$ python3 -q
>>> import numpy as np
>>> import numpy.linalg as la
>>> np.set_printoptions(suppress=True, linewidth=120)
>>> def rd(a):
...     return np.round(a, 2) + 0
... 
>>> F = np.array([[0, -1, 3, 0, 0],
...     [1, 0, 4, 1, 3],
...     [-3, -4, 0, 4, 3],
...     [0, -1, -4, 0, 6],
...     [0, -3, -3, -6, 0]])
>>> # rows and columns are dependent
>>> f, g = F[3], F[0]
>>> f @ g
np.int64(-11)
>>> pr = (f @ g) / (f @ f) * f
>>> np.outer(f, g)
array([[  0,   0,   0,   0,   0],
       [  0,   1,  -3,   0,   0],
       [  0,   4, -12,   0,   0],
       [  0,   0,   0,   0,   0],
       [  0,  -6,  18,   0,   0]])
>>> rd((g - pr) @ f)
np.float64(0.0)
>>> rd(la.norm(f + g) ** 2 + la.norm(f - g) ** 2)
np.float64(126.0)
>>> hat = np.triu(np.array([[1, -2, 0, 0, 0],
...     [-1, 2, -1, 0, -1],
...     [0, -1, 0, -1, -1],
...     [1, 0, -1, 0, 0],
...     [1, 0, 0, 0, 1]]), 1) + np.eye(5)
>>> M2 = hat @ F @ la.inv(hat)
>>> M2
array([[ -2.,  -5., -10., -12., -21.],
       [  4.,  15.,  22.,  25.,  37.],
       [ -3.,  -6.,   1.,  11.,  -8.],
       [  0.,  -1.,  -5.,  -5.,   0.],
       [  0.,  -3.,  -6., -12.,  -9.]])
>>> rd(np.poly(M2))
array([   1.,    0.,   97.,    0., 1642.,    0.])
>>> la.lstsq(M2[:-1].T, M2[-1])[2]
np.int32(4)
>>> F[3] @ F[4]
np.int64(15)
>>> rd(la.norm(F, 1)), rd(la.norm(F, np.inf))
(np.float64(14.0), np.float64(14.0))
>>> rd(la.norm(F[3], 1)), rd(la.norm(F[3], np.inf))
(np.float64(11.0), np.float64(6.0))
>>> la.norm(F, axis=1).argmax()
np.int64(4)
>>> m1 = np.load("data.npy")
>>> m1
array([[-1.1 , -0.9 , -7.53, -1.8 , -1.5 ],
       [-0.3 ,  1.1 ,  2.51,  0.3 ,  0.5 ],
       [-0.3 , -0.4 ,  0.03,  1.5 ,  0.  ],
       [-1.3 , -0.4 , -0.48,  0.  , -0.1 ],
       [-1.  , -2.6 ,  5.49,  0.2 ,  1.1 ],
       [-1.  ,  1.5 , -2.56, -0.4 , -0.5 ],
       [-0.1 , -0.6 , -8.5 ,  0.  , -1.7 ],
       [-0.3 , -0.1 , -3.98, -1.4 , -0.8 ],
       [-0.5 ,  0.7 , -2.49, -0.6 , -0.5 ],
       [ 0.6 ,  0.3 ,  3.5 , -1.1 ,  0.7 ],
       [ 0.9 ,  1.2 ,  1.53,  0.7 ,  0.3 ],
       [-0.7 ,  0.3 , -0.98,  1.  , -0.2 ],
       [ 0.9 ,  0.5 , -7.53,  0.8 , -1.5 ],
       [-0.8 , -1.2 , -8.99,  0.2 , -1.8 ],
       [-0.8 ,  0.  ,  0.51, -0.2 ,  0.1 ],
       [ 0.4 ,  0.8 ,  1.95, -1.2 ,  0.4 ],
       [ 2.2 , -1.7 ,  1.03, -0.8 ,  0.2 ],
       [-0.3 , -0.1 ,  4.49,  0.1 ,  0.9 ],
       [ 2.1 ,  1.6 ,  2.02,  1.4 ,  0.4 ],
       [-0.7 , -0.4 ,  7.49,  0.8 ,  1.5 ],
       [ 0.  , -0.5 ,  9.01,  1.6 ,  1.8 ],
       [ 0.6 ,  0.3 ,  4.01, -0.1 ,  0.8 ],
       [ 0.3 ,  0.1 , -6.53,  1.4 , -1.3 ],
       [-0.4 , -0.9 ,  3.48,  0.9 ,  0.7 ],
       [-0.8 , -1.9 , -4.47, -1.2 , -0.9 ],
       [-2.2 , -1.5 ,  0.48, -0.4 ,  0.1 ],
       [-0.9 ,  0.5 ,  5.01, -1.2 ,  1.  ],
       [-0.6 ,  1.7 , -7.99,  0.3 , -1.6 ],
       [-1.5 , -0.5 ,  1.5 ,  0.7 ,  0.3 ]])
>>> # column 2 dominates
>>> C = m1[[19, 3]].astype(float)
>>> for _ in range(4):
...     z = la.norm(m1[:, None] - C, axis=-1).argmin(axis=1)
...     C = np.array([m1[z == j].mean(axis=0) for j in range(2)])
... 
>>> z
array([1, 0, 0, 1, 0, 1, 1, 1, 1, 0, 0, 1, 1, 1, 0, 0, 0, 0, 0, 0, 0, 0, 1, 0, 1, 0, 0, 1, 0])
>>> np.bincount(z)
array([17, 12])
>>> rd(C)
array([[-0.09, -0.16,  3.18,  0.19,  0.64],
       [-0.5 , -0.02, -5.17, -0.14, -1.03]])
>>> T = np.stack([C, -1 * C, C[::-1]])
>>> T.shape
(3, 2, 5)
>>> rd(m1[14] @ m1[18])
np.float64(-0.89)
>>> rd(la.norm(m1[14] - m1[18]))
np.float64(3.99)
>>> rd(la.norm(m1, 1)), rd(la.norm(m1, np.inf))
(np.float64(116.07), np.float64(12.99))
>>> rd(la.norm(m1) ** 2 / la.norm(m1, 2) ** 2)
np.float64(1.12)
>>> rd(la.norm(m1, "nuc"))
np.float64(42.69)
>>> la.norm(m1, axis=1).argmax()
np.int64(20)
>>> rd(la.norm(m1, 2))
np.float64(26.93)
>>> rng = np.random.default_rng(34815)
>>> M2 = m1 + rng.integers(-2, 3, (29, 4)) @ rng.integers(-2, 3, (4, 5))
>>> rd(M2)
array([[  3.9 ,   2.1 , -12.53,  -5.8 ,  -9.5 ],
       [ -0.3 ,   0.1 ,   2.51,  -0.7 ,  -3.5 ],
       [ -1.3 ,  -1.4 ,   1.03,  -0.5 ,  -9.  ],
       [ -3.3 ,  -1.4 ,  -2.48,   2.  ,   8.9 ],
       [  2.  ,   2.4 ,   2.49,   0.2 ,   6.1 ],
       [ -4.  ,  -4.5 ,   4.44,   1.6 ,  -2.5 ],
       [ -0.1 ,   2.4 ,  -8.5 ,  -1.  ,  -4.7 ],
       [  3.7 ,  -0.1 ,  -7.98,  -5.4 , -10.8 ],
       [  2.5 ,  -3.3 ,   2.51,   0.4 ,  -2.5 ],
       [ -0.4 ,  -3.7 ,   4.5 ,  -2.1 ,  -5.3 ],
       [  3.9 ,   5.2 ,  -5.47,  -3.3 ,  -5.7 ],
       [ -0.7 ,   4.3 ,  -4.98,  -2.  ,  -6.2 ],
       [  2.9 ,   4.5 , -13.53,  -4.2 , -12.5 ],
       [ -2.8 ,   2.8 , -14.99,  -3.8 ,  -9.8 ],
       [ -8.8 ,  -1.  ,   0.51,   0.8 ,   2.1 ],
       [  2.4 ,  -3.2 ,  11.95,   1.8 ,   0.4 ],
       [ -5.8 ,  -6.7 ,   5.03,   3.2 ,   8.2 ],
       [ -4.3 ,  -3.1 ,   8.49,   1.1 ,  -1.1 ],
       [  2.1 ,  -3.4 ,   6.02,   3.4 ,   2.4 ],
       [  8.3 ,  -0.4 ,  14.49,   1.8 ,  -0.5 ],
       [  6.  ,   2.5 ,   7.01,   1.6 ,   5.8 ],
       [ -1.4 ,   1.3 ,   6.01,   2.9 ,   9.8 ],
       [ -1.7 ,   3.1 , -16.53,  -2.6 ,  -5.3 ],
       [ -7.4 ,  -3.9 ,   6.48,   3.9 ,   6.7 ],
       [ -5.8 ,  -3.9 ,   0.53,   3.8 ,  11.1 ],
       [ -7.2 ,  -1.5 ,  -2.52,   0.6 ,   6.1 ],
       [ -3.9 ,  -0.5 ,   0.01,  -3.2 ,  -2.  ],
       [  1.4 ,  -1.3 ,   2.01,   4.3 ,   2.4 ],
       [ -2.5 ,  -2.5 ,  -1.5 ,  -1.3 ,  -4.7 ]])
>>> np.abs(M2 - m1).sum(axis=1)
array([25.,  6., 14., 16., 16., 20.,  7., 22., 15., 13., 24., 17., 28., 24., 12., 19., 29., 14., 13., 19., 15., 17.,
       23., 22., 29., 15., 14., 23., 13.])
>>> rd(M2 - m1)
array([[  5.,   3.,  -5.,  -4.,  -8.],
       [  0.,  -1.,   0.,  -1.,  -4.],
       [ -1.,  -1.,   1.,  -2.,  -9.],
       [ -2.,  -1.,  -2.,   2.,   9.],
       [  3.,   5.,  -3.,   0.,   5.],
       [ -3.,  -6.,   7.,   2.,  -2.],
       [  0.,   3.,   0.,  -1.,  -3.],
       [  4.,   0.,  -4.,  -4., -10.],
       [  3.,  -4.,   5.,   1.,  -2.],
       [ -1.,  -4.,   1.,  -1.,  -6.],
       [  3.,   4.,  -7.,  -4.,  -6.],
       [  0.,   4.,  -4.,  -3.,  -6.],
       [  2.,   4.,  -6.,  -5., -11.],
       [ -2.,   4.,  -6.,  -4.,  -8.],
       [ -8.,  -1.,   0.,   1.,   2.],
       [  2.,  -4.,  10.,   3.,   0.],
       [ -8.,  -5.,   4.,   4.,   8.],
       [ -4.,  -3.,   4.,   1.,  -2.],
       [  0.,  -5.,   4.,   2.,   2.],
       [  9.,   0.,   7.,   1.,  -2.],
       [  6.,   3.,  -2.,   0.,   4.],
       [ -2.,   1.,   2.,   3.,   9.],
       [ -2.,   3., -10.,  -4.,  -4.],
       [ -7.,  -3.,   3.,   3.,   6.],
       [ -5.,  -2.,   5.,   5.,  12.],
       [ -5.,   0.,  -3.,   1.,   6.],
       [ -3.,  -1.,  -5.,  -2.,  -3.],
       [  2.,  -3.,  10.,   4.,   4.],
       [ -1.,  -2.,  -3.,  -2.,  -5.]])
